% ipython --no-banner

In [1]: import numpy as np

In [2]: np.set_printoptions(precision=2, suppress=True, linewidth=100, legacy="1.25")

In [3]: rd = lambda a: np.round(a, 2) + 0

In [4]: data = np.array([[0, 0, 1], [1, 0, 0], [0, 1, 0]])

In [5]: # orthonormal columns

In [6]: f, v = data[2], data[0]

In [7]: f @ v
Out[7]: 0

In [8]: f @ f
Out[8]: 1

In [9]: pr = (f @ v) / (f @ f) * f

In [10]: (v - pr) @ f
Out[10]: 0.0

In [11]: rd(np.linalg.norm(f + v) ** 2 + np.linalg.norm(f - v) ** 2)
Out[11]: 4.0

In [12]: data @ (-1.0) ** np.arange(3)
Out[12]: array([ 1.,  1., -1.])

In [13]: rd(np.fft.fft(data[0]))
Out[13]: array([ 1. +0.j  , -0.5+0.87j, -0.5-0.87j])

In [14]: np.sort(np.abs(np.fft.fft(data[0]))), rd(np.sort(np.linalg.svd(data, compute_uv=False)))
Out[14]: (array([1., 1., 1.]), array([1., 1., 1.]))

In [15]: (data @ data)[0]
Out[15]: array([0, 1, 0])

In [16]: rng = np.random.default_rng(8511)

In [17]: out = data + rng.integers(-2, 3, (3, 1)) @ rng.integers(-2, 3, (1, 3))

In [18]: out
Out[18]: 
array([[ 0,  0,  1],
       [ 3,  4, -4],
       [-1, -1,  2]])

In [19]: out - data
Out[19]: 
array([[ 0,  0,  0],
       [ 2,  4, -4],
       [-1, -2,  2]])

In [20]: np.abs(out - data).sum(axis=1)
Out[20]: array([ 0, 10,  5])

In [21]: rd(np.linalg.svd(out - data, compute_uv=False))
Out[21]: array([6.71, 0.  , 0.  ])

In [22]: def softmax(z):
    ...:     e = np.exp(z - z.max(axis=-1, keepdims=True))
    ...:     return e / e.sum(axis=-1, keepdims=True)
    ...: 

In [23]: rd(softmax(10 * out[0]))
Out[23]: array([0., 0., 1.])

In [24]: rd(softmax(out[0] + -1))
Out[24]: array([0.21, 0.21, 0.58])

In [25]: att = out @ out.T / np.sqrt(3)

In [26]: rd(softmax(att))
Out[26]: 
array([[0.35, 0.02, 0.63],
       [0.  , 1.  , 0.  ],
       [0.09, 0.  , 0.91]])

In [27]: softmax(att).round(6).argmax(axis=1)
Out[27]: array([2, 1, 2])

In [28]: m1 = np.maximum(np.array([[3],
    ...:     [0],
    ...:     [1],
    ...:     [3],
    ...:     [0],
    ...:     [1],
    ...:     [2],
    ...:     [0],
    ...:     [0],
    ...:     [0],
    ...:     [1],
    ...:     [2],
    ...:     [1],
    ...:     [3],
    ...:     [1],
    ...:     [1],
    ...:     [2],
    ...:     [0],
    ...:     [3],
    ...:     [0],
    ...:     [3],
    ...:     [2],
    ...:     [0],
    ...:     [1],
    ...:     [3]]) @ np.array([[2, 1, 3]]) + np.array([0, 0, 1]), 0)

In [29]: m1
Out[29]: 
array([[ 6,  3, 10],
       [ 0,  0,  1],
       [ 2,  1,  4],
       [ 6,  3, 10],
       [ 0,  0,  1],
       [ 2,  1,  4],
       [ 4,  2,  7],
       [ 0,  0,  1],
       [ 0,  0,  1],
       [ 0,  0,  1],
       [ 2,  1,  4],
       [ 4,  2,  7],
       [ 2,  1,  4],
       [ 6,  3, 10],
       [ 2,  1,  4],
       [ 2,  1,  4],
       [ 4,  2,  7],
       [ 0,  0,  1],
       [ 6,  3, 10],
       [ 0,  0,  1],
       [ 6,  3, 10],
       [ 4,  2,  7],
       [ 0,  0,  1],
       [ 2,  1,  4],
       [ 6,  3, 10]])

In [30]: rk = np.linalg.matrix_rank(m1)

In [31]: rk
Out[31]: 2

In [32]: null = np.linalg.svd(m1)[2][rk:].T

In [33]: null.shape
Out[33]: (3, 1)

In [34]: rd(null @ null.T)
Out[34]: 
array([[ 0.2, -0.4,  0. ],
       [-0.4,  0.8,  0. ],
       [ 0. ,  0. ,  0. ]])

In [35]: [int(np.linalg.matrix_rank(m1[:i])) for i in range(1, len(m1) + 1)]
Out[35]: [1, 2, 2, 2, 2, 2, 2, 2, 2, 2, 2, 2, 2, 2, 2, 2, 2, 2, 2, 2, 2, 2, 2, 2, 2]

In [36]: [int(np.linalg.matrix_rank(np.delete(m1, i, axis=0))) for i in range(25)]
Out[36]: [2, 2, 2, 2, 2, 2, 2, 2, 2, 2, 2, 2, 2, 2, 2, 2, 2, 2, 2, 2, 2, 2, 2, 2, 2]

In [37]: [int(np.linalg.matrix_rank(m1[:, :j + 1])) for j in range(3)]
Out[37]: [1, 1, 2]

In [38]: rd(null[:, 0] / null[np.abs(null[:, 0]).round(6).argmax(), 0])
Out[38]: array([-0.5,  1. ,  0. ])

In [39]: np.linalg.matrix_rank(m1.T @ m1), np.linalg.matrix_rank(m1 @ m1.T)
Out[39]: (2, 2)

In [40]: W2 = m1[[12, 16]].astype(float)

In [41]: for _ in range(7):
    ...:     idx = np.linalg.norm(m1[:, None] - W2, axis=-1).argmin(axis=1)
    ...:     W2 = np.array([m1[idx == j].mean(axis=0) for j in range(2)])
    ...: 

In [42]: idx
Out[42]: array([1, 0, 0, 1, 0, 0, 1, 0, 0, 0, 0, 1, 0, 1, 0, 0, 1, 0, 1, 0, 1, 1, 0, 0, 1])

In [43]: np.bincount(idx)
Out[43]: array([15, 10])

In [44]: rd(W2[1] - W2[0])
Out[44]: array([4.27, 2.13, 6.4 ])

In [45]: np.linalg.matrix_rank(m1, rtol=0.1)
Out[45]: 1

In [46]: [round(float(x), 2) for x in np.linalg.svd(m1, compute_uv=False)[:3]]
Out[46]: [36.02, 1.79, 0.0]

In [47]: rd(np.linalg.norm(m1, 2) / np.linalg.norm(m1))
Out[47]: 1.0

In [48]: np.argsort(-np.linalg.norm(m1, axis=0).round(6), kind="stable")[:3]
Out[48]: array([2, 0, 1])

In [49]: C2 = np.cov(m1, rowvar=False)

In [50]: C2.shape
Out[50]: (3, 3)

In [51]: rd(m1.std(axis=0))
Out[51]: array([2.31, 1.16, 3.47])

In [52]: np.median(m1, axis=0)
Out[52]: array([2., 1., 4.])

In [53]: np.argwhere(np.triu(np.abs(np.corrcoef(m1.T)) > 0.8, 1))
Out[53]: 
array([[0, 1],
       [0, 2],
       [1, 2]])

In [54]: rd(np.polyfit(m1[:, 0], m1[:, 1], 1))
Out[54]: array([0.5, 0. ])

In [55]: F = np.loadtxt("x.csv", delimiter=",")

In [56]: F
Out[56]: 
array([[ 2., -1.,  3.],
       [ 0.,  2.,  3.],
       [-3.,  2., -3.]])

In [57]: Uu, sv, Vt = np.linalg.svd(F, full_matrices=False)

In [58]: rd(sv / sv[0])
Out[58]: array([1.  , 0.53, 0.02])

In [59]: rd(np.sqrt((sv ** 2).sum())), rd(np.linalg.norm(F))
Out[59]: (7.0, 7.0)

In [60]: rd(sv)
Out[60]: array([6.18, 3.28, 0.15])

In [61]: rd(np.cumsum(sv ** 2) / np.sum(sv ** 2))
Out[61]: array([0.78, 1.  , 1.  ])

In [62]: np.abs(Uu[:, 0]).round(6).argmax()
Out[62]: 2

In [63]: (sv > 1e-8).sum()
Out[63]: 3

In [64]: Uu.shape, sv.shape, Vt.shape
Out[64]: ((3, 3), (3,), (3, 3))
